In [1]: import numpy as np

In [2]: np.set_printoptions(precision=2, suppress=True, linewidth=100)

In [3]: F = np.array([[2, 2, 2, 0],
   ...:     [2, 2, 0, 1],
   ...:     [1, 0, 1, 0],
   ...:     [0, 0, 0, 0],
   ...:     [2, 0, 1, 0],
   ...:     [2, 0, 1, 1],
   ...:     [0, 1, 1, 1]])

In [4]: F[-1] = F[0] + -2 * F[1]

In [5]: F
Out[5]: 
array([[ 2,  2,  2,  0],
       [ 2,  2,  0,  1],
       [ 1,  0,  1,  0],
       [ 0,  0,  0,  0],
       [ 2,  0,  1,  0],
       [ 2,  0,  1,  1],
       [-2, -2,  2, -2]])

In [6]: hat = F @ np.linalg.solve(F.T @ F, F.T)

In [7]: hat @ F[:, 0]
Out[7]: array([ 2.,  2.,  1.,  0.,  2.,  2., -2.])

In [8]: np.round(np.linalg.eigvalsh(hat), 2) + 0
Out[8]: array([0., 0., 0., 1., 1., 1., 1.])

In [9]: np.linalg.matrix_rank(np.eye(7) - hat)
Out[9]: np.int64(3)

In [10]: hat.round(2) + 0
Out[10]: 
array([[ 0.82,  0.33,  0.11,  0.  , -0.03, -0.03,  0.15],
       [ 0.33,  0.33,  0.  ,  0.  ,  0.  ,  0.  , -0.33],
       [ 0.11,  0.  ,  0.14,  0.  ,  0.22,  0.22,  0.11],
       [ 0.  ,  0.  ,  0.  ,  0.  ,  0.  ,  0.  ,  0.  ],
       [-0.03,  0.  ,  0.22,  0.  ,  0.95, -0.05, -0.03],
       [-0.03,  0.  ,  0.22,  0.  , -0.05,  0.95, -0.03],
       [ 0.15, -0.33,  0.11,  0.  , -0.03, -0.03,  0.82]])

In [11]: np.diag(hat)
Out[11]: array([0.82, 0.33, 0.14, 0.  , 0.95, 0.95, 0.82])

In [12]: gram = F.T @ F

In [13]: np.allclose(gram, gram.T)
Out[13]: True

In [14]: (F @ F.T).shape
Out[14]: (7, 7)

In [15]: np.linalg.matrix_rank(gram)
Out[15]: np.int64(4)

In [16]: gram
Out[16]: 
array([[21, 12,  5,  8],
       [12, 12,  0,  6],
       [ 5,  0, 11, -3],
       [ 8,  6, -3,  6]])

In [17]: np.linalg.eigvalsh(gram)[::-1]
Out[17]: array([33.38, 13.2 ,  3.1 ,  0.33])

In [18]: low = np.linalg.cholesky(gram)

In [19]: low
Out[19]: 
array([[ 4.58,  0.  ,  0.  ,  0.  ],
       [ 2.62,  2.27,  0.  ,  0.  ],
       [ 1.09, -1.26,  2.87,  0.  ],
       [ 1.75,  0.63, -1.43,  0.71]])

In [20]: np.diag(low) ** 2
Out[20]: array([21.  ,  5.14,  8.22,  0.5 ])

In [21]: np.linalg.eigvalsh(gram).min() > 0
Out[21]: np.True_

In [22]: gram / np.sqrt(np.outer(np.diag(gram), np.diag(gram)))
Out[22]: 
array([[ 1.  ,  0.76,  0.33,  0.71],
       [ 0.76,  1.  ,  0.  ,  0.71],
       [ 0.33,  0.  ,  1.  , -0.37],
       [ 0.71,  0.71, -0.37,  1.  ]])

In [23]: X = np.load("m.npy")

In [24]: X
Out[24]: 
array([[  9,  -9,   0,   0,  -3,   8,   8],
       [ -9,  14,   7,  -6,   0,  -5,  -9],
       [  0,   7,  17, -12,  -3,   7,   5],
       [  0,  -6, -12,   9,   3,  -5,  -2],
       [ -3,   0,  -3,   3,   3,  -4,  -1],
       [  8,  -5,   7,  -5,  -4,  10,   9],
       [  8,  -9,   5,  -2,  -1,   9,  13]])

In [25]: # rows and columns are dependent

In [26]: left, sigma, vt = np.linalg.svd(X)

In [27]: V = vt[:(sigma > 1e-8).sum()]

In [28]: rng = np.random.default_rng(719903)

In [29]: x = X[4] + 5 * X[6] + rng.integers(2) * np.eye(7)[6]

In [30]: x
Out[30]: array([ 37., -45.,  22.,  -7.,  -2.,  41.,  64.])

In [31]: np.diag(V.T @ V)
Out[31]: array([0.38, 0.43, 0.56, 0.28, 0.37, 0.34, 0.64])

In [32]: np.allclose(V.T @ V @ x, x)
Out[32]: True
